$ python -q
>>> import numpy as np
>>> import numpy.linalg as la
>>> np.set_printoptions(suppress=True, linewidth=100)
>>> E = np.load("case9.npy")
>>> E.round(2)
array([[-0.52, -0.83, -0.22],
       [ 0.84, -0.46, -0.28],
       [ 0.13, -0.33,  0.94]])
>>> np.round(np.sort(np.abs(la.eigvals(E))), 2)
array([1., 1., 1.])
>>> np.allclose(E, E.T)
False
>>> np.round((E - E.T) / 2, 2)
array([[ 0.  , -0.84, -0.17],
       [ 0.84,  0.  ,  0.02],
       [ 0.17, -0.02,  0.  ]])
>>> np.round(la.det(E), 2)
np.float64(1.0)
>>> np.round(np.trace(E), 2)
np.float64(-0.04)
>>> np.round((E + E.T) / 2, 2)
array([[-0.52,  0.01, -0.04],
       [ 0.01, -0.46, -0.3 ],
       [-0.04, -0.3 ,  0.94]])
>>> u = np.array([1, 5, 2])
>>> Y = E + np.outer(u, np.eye(3)[1])
>>> Y.round(2)
array([[-0.52,  0.17, -0.22],
       [ 0.84,  4.54, -0.28],
       [ 0.13,  1.67,  0.94]])
>>> la.matrix_rank(Y - E)
np.int64(1)
>>> Q, V = la.qr(E[:, :2])[0], la.qr(E[:, 2:])[0]
>>> sig = la.svd(Q.T @ V, compute_uv=False)
>>> np.degrees(np.arccos(sig.clip(0, 1)))
array([90.])
>>> (sig > 0.9).sum()
np.int64(0)
>>> m1 = np.loadtxt("block7.csv", delimiter=",")
>>> m1
array([[-1.2, -0.7, -0.9,  1.1],
       [ 0.3,  1.4,  0.8, -1.2],
       [-1.5,  1.3, -1.4, -0.6],
       [ 1.2,  0.6, -1.9,  0.1],
       [ 0.6, -1. , -1.4, -1.7],
       [-1.2,  0.4,  1.1, -2. ]])
>>> t3 = np.stack([m1, 5 * m1, m1[::-1]])
>>> np.round(la.norm(t3, axis=(1, 2)), 2)
array([ 5.73, 28.63,  5.73])
>>> t3.shape
(3, 6, 4)
>>> la.matrix_rank(t3)
array([4, 4, 4])
>>> (t3 @ m1.T).shape
(3, 6, 6)
>>> F = np.array([[0, 0, 0, 5], [0, 0, 1, 0], [4, 0, 0, 0], [0, 5, 0, 0]])
>>> np.kron(np.eye(2, dtype=int), F)
array([[0, 0, 0, 5, 0, 0, 0, 0],
       [0, 0, 1, 0, 0, 0, 0, 0],
       [4, 0, 0, 0, 0, 0, 0, 0],
       [0, 5, 0, 0, 0, 0, 0, 0],
       [0, 0, 0, 0, 0, 0, 0, 5],
       [0, 0, 0, 0, 0, 0, 1, 0],
       [0, 0, 0, 0, 4, 0, 0, 0],
       [0, 0, 0, 0, 0, 5, 0, 0]])
>>> np.round(la.det(F[::-1]), 2)
np.float64(-100.0)
>>> np.einsum("ii->", F)
np.int64(0)
>>> round(la.det(F.T), 2)
np.float64(-100.0)
>>> np.round(la.eigvals(F), 2)
array([-3.16+0.j  , -0.  +3.16j, -0.  -3.16j,  3.16+0.j  ])
